In [1]: import numpy as np

In [2]: np.set_printoptions(suppress=True, linewidth=120)

In [3]: rnd = lambda a: np.round(a, 2) + 0

In [4]: E = np.load("x.npy")

In [5]: E
Out[5]: 
array([[ 3,  0,  0,  0,  0,  0,  0],
       [-1,  2,  0,  0,  0,  0,  0],
       [ 0, -3,  0,  0,  0,  0,  0],
       [-2,  1, -3, -3,  0,  0,  0],
       [ 0, -2,  3,  2,  0,  0,  0],
       [ 1, -2,  3, -1, -2, -1,  0],
       [ 3, -1,  3,  3, -3,  2, -2]])

In [6]: rnd(E @ np.linalg.pinv(E) @ E)
Out[6]: 
array([[ 3.,  0.,  0.,  0.,  0.,  0.,  0.],
       [-1.,  2.,  0.,  0.,  0.,  0.,  0.],
       [ 0., -3.,  0.,  0.,  0.,  0.,  0.],
       [-2.,  1., -3., -3.,  0.,  0.,  0.],
       [ 0., -2.,  3.,  2.,  0.,  0.,  0.],
       [ 1., -2.,  3., -1., -2., -1.,  0.],
       [ 3., -1.,  3.,  3., -3.,  2., -2.]])

In [7]: np.unique(E.round(6), axis=0).shape
Out[7]: (7, 7)

In [8]: E - E[0]
Out[8]: 
array([[ 0,  0,  0,  0,  0,  0,  0],
       [-4,  2,  0,  0,  0,  0,  0],
       [-3, -3,  0,  0,  0,  0,  0],
       [-5,  1, -3, -3,  0,  0,  0],
       [-3, -2,  3,  2,  0,  0,  0],
       [-2, -2,  3, -1, -2, -1,  0],
       [ 0, -1,  3,  3, -3,  2, -2]])

In [9]: E.shape
Out[9]: (7, 7)

In [10]: E.sum(axis=1)
Out[10]: array([ 3,  1, -3, -7,  3, -2,  5])

In [11]: rnd(np.linalg.norm(E))
Out[11]: np.float64(11.31)

In [12]: np.unravel_index(np.abs(E).argmax(), E.shape)
Out[12]: (np.int64(0), np.int64(0))

In [13]: rnd(E.mean(axis=0))
Out[13]: array([ 0.57, -0.71,  0.86,  0.14, -0.71,  0.14, -0.29])

In [14]: E.sum(axis=0)
Out[14]: array([ 4, -5,  6,  1, -5,  1, -2])
